$ ipython --no-banner

In [1]: import numpy as np

In [2]: np.set_printoptions(precision=1, suppress=True, linewidth=100, sign=" ")

In [3]: M = np.load("dump.npy")

In [4]: print(M)
[[ 1  2]
 [ 2  4]]

In [5]: print(np.round(np.linalg.norm(M), 1))
5.0

In [6]: print(np.round(np.linalg.svd(M, compute_uv=False), 1) + 0)
[ 5.  0.]

In [7]: print(np.linalg.matrix_rank(M))
1

In [8]: print(np.diff(M, axis=0))
[[ 1  2]]

In [9]: print(np.linalg.lstsq(M[:-1].T, M[-1])[2])
1

In [10]: print(M @ np.linalg.pinv(M) @ M)
[[ 1.  2.]
 [ 2.  4.]]

In [11]: feats = np.array([[1, 0, 0], [1, 1, 0], [2, 1, 1]])

In [12]: print(feats)
[[ 1  0  0]
 [ 1  1  0]
 [ 2  1  1]]

In [13]: out = np.linalg.inv(feats)

In [14]: print(out)
[[ 1.  0.  0.]
 [-1.  1.  0.]
 [-1. -1.  1.]]

In [15]: print(round(float(np.linalg.slogdet(feats)[0]), 1))
1.0

In [16]: print(round(np.linalg.cond(feats), 1))
5.4

In [17]: print((np.abs(out) > 1e-9).astype(int))
[[ 1  0  0]
 [ 1  1  0]
 [ 1  1  1]]

In [18]: print(np.linalg.det(feats) * out)
[[ 1.  0.  0.]
 [-1.  1.  0.]
 [-1. -1.  1.]]

In [19]: rng = np.random.default_rng(16)

In [20]: labels = rng.permutation(3)

In [21]: out = feats[:, labels] * rng.choice([-1, 1], 3)

In [22]: print(out)
[[ 0 -1  0]
 [ 1 -1  0]
 [ 1 -2  1]]

In [23]: U, _, VT = np.linalg.svd(feats.T @ out)

In [24]: print(labels)
[ 1  0  2]

In [25]: print(np.round(U @ VT, 1) + 0)
[[ 0. -1.  0.]
 [ 1.  0.  0.]
 [ 0.  0.  1.]]

In [26]: print(np.prod(np.diag(feats)), round(float(np.linalg.det(feats)), 1))
1 1.0

In [27]: print(np.sort(np.linalg.eigvals(feats)))
[ 1.  1.  1.]

In [28]: vec = np.array([1, 2, -5])

In [29]: print(feats @ np.eye(3)[1])
[ 0.  1.  1.]

In [30]: u = np.array([0, 2, 1, 0, 1])

In [31]: arr = np.outer(rng.normal(size=22), u) + 0.3 * rng.normal(size=(22, 5))

In [32]: print(arr.round(1) + 0)
[[-0.1  2.3  0.6  0.2  0.5]
 [ 0.4  3.5  1.9  0.5  1.2]
 [-0.1 -0.6 -0.1  0.4 -0.2]
 [ 0.2  1.1  0.6  0.   0.8]
 [ 0.  -0.5  0.1  0.4 -0.5]
 [ 0.  -2.6 -1.6 -0.5 -1.7]
 [ 0.2 -1.5 -0.8  0.2 -1. ]
 [ 0.7  0.3  0.   0.6 -0.2]
 [-0.1 -1.9 -1.2 -0.1 -0.7]
 [ 0.1 -0.4  0.1  0.6  0.3]
 [-0.6  2.7  1.4  0.1  0.8]
 [-0.1  1.1  0.2  0.4  0.8]
 [ 0.   0.9  1.   0.2  0.9]
 [-0.1  1.4  0.3  0.6 -0.3]
 [ 0.1 -0.3 -0.9 -0.2 -0.5]
 [-0.4 -4.  -2.2  0.1 -1.7]
 [ 0.1  1.7  0.8  0.5  0.9]
 [ 0.  -3.2 -1.3  0.3 -1.3]
 [ 0.1  0.6  0.2  0.2 -0.1]
 [ 0.   0.  -0.4  0.2  0. ]
 [-0.4 -0.2 -0.4 -0.3  0.2]
 [ 0.1  0.9  0.9 -0.1 -0.4]]

In [33]: Xs = arr - arr.mean(axis=0)

In [34]: vecs = np.linalg.svd(Xs)[2][:1]

In [35]: out = Xs - Xs @ vecs.T @ vecs

In [36]: print(np.round(np.diag(vecs.T @ vecs), 1) + 0)
[ 0.   0.7  0.2  0.   0.1]

In [37]: print(np.round(np.linalg.norm(out) / np.linalg.norm(Xs), 1))
0.3

In [38]: print(np.cov(Xs @ vecs.T, rowvar=False))
5.041651257571661

In [39]: print(out.std(axis=0))
[ 0.3  0.2  0.3  0.3  0.3]
